% python3 -q
>>> import numpy as np
>>> import numpy.linalg as la
>>> np.set_printoptions(precision=3, suppress=True, linewidth=140)
>>> rd = lambda a: np.round(a, 3) + 0
>>> J = np.array([[1, -1, 1],
...     [1, 0, 0],
...     [1, 1, 1],
...     [1, 2, 4],
...     [1, 3, 9],
...     [1, 4, 16],
...     [1, 5, 25]])
>>> print(J)
[[ 1 -1  1]
 [ 1  0  0]
 [ 1  1  1]
 [ 1  2  4]
 [ 1  3  9]
 [ 1  4 16]
 [ 1  5 25]]
>>> other = np.array([[-9, 7], [7, -5], [-1, 8]])
>>> print(np.vstack([J, other.T]).shape)
(9, 3)
>>> print(np.einsum("ik,kj->ji", J, other))
[[-17  -9  -3   1   3   3   1]
 [ 20   7  10  29  64 115 182]]
>>> print(np.einsum("ij,ij->i", J, J))
[  3   1   3  21  91 273 651]
>>> print(J @ other)
[[-17  20]
 [ -9   7]
 [ -3  10]
 [  1  29]
 [  3  64]
 [  3 115]
 [  1 182]]
>>> print(la.matrix_rank(J @ other))
2
>>> W = np.array([[1, 1, 2], [0, 2, 0], [0, 1, 1]])
>>> c = np.array([2, 1, 1])
>>> H = np.maximum(J @ W + c, 0)
>>> print((H > 0).astype(int))
[[1 1 1]
 [1 1 1]
 [1 1 1]
 [1 1 1]
 [1 1 1]
 [1 1 1]
 [1 1 1]]
>>> print(H)
[[ 3  1  4]
 [ 3  2  3]
 [ 3  5  4]
 [ 3 10  7]
 [ 3 17 12]
 [ 3 26 19]
 [ 3 37 28]]
>>> W2 = np.array([[-3, -1], [-3, 2], [2, -1]])
>>> print(W @ W2)
[[-2 -1]
 [-6  4]
 [-1  1]]
>>> print(H @ W2)
[[ -4  -5]
 [ -9  -2]
 [-16   3]
 [-25  10]
 [-36  19]
 [-49  30]
 [-64  43]]
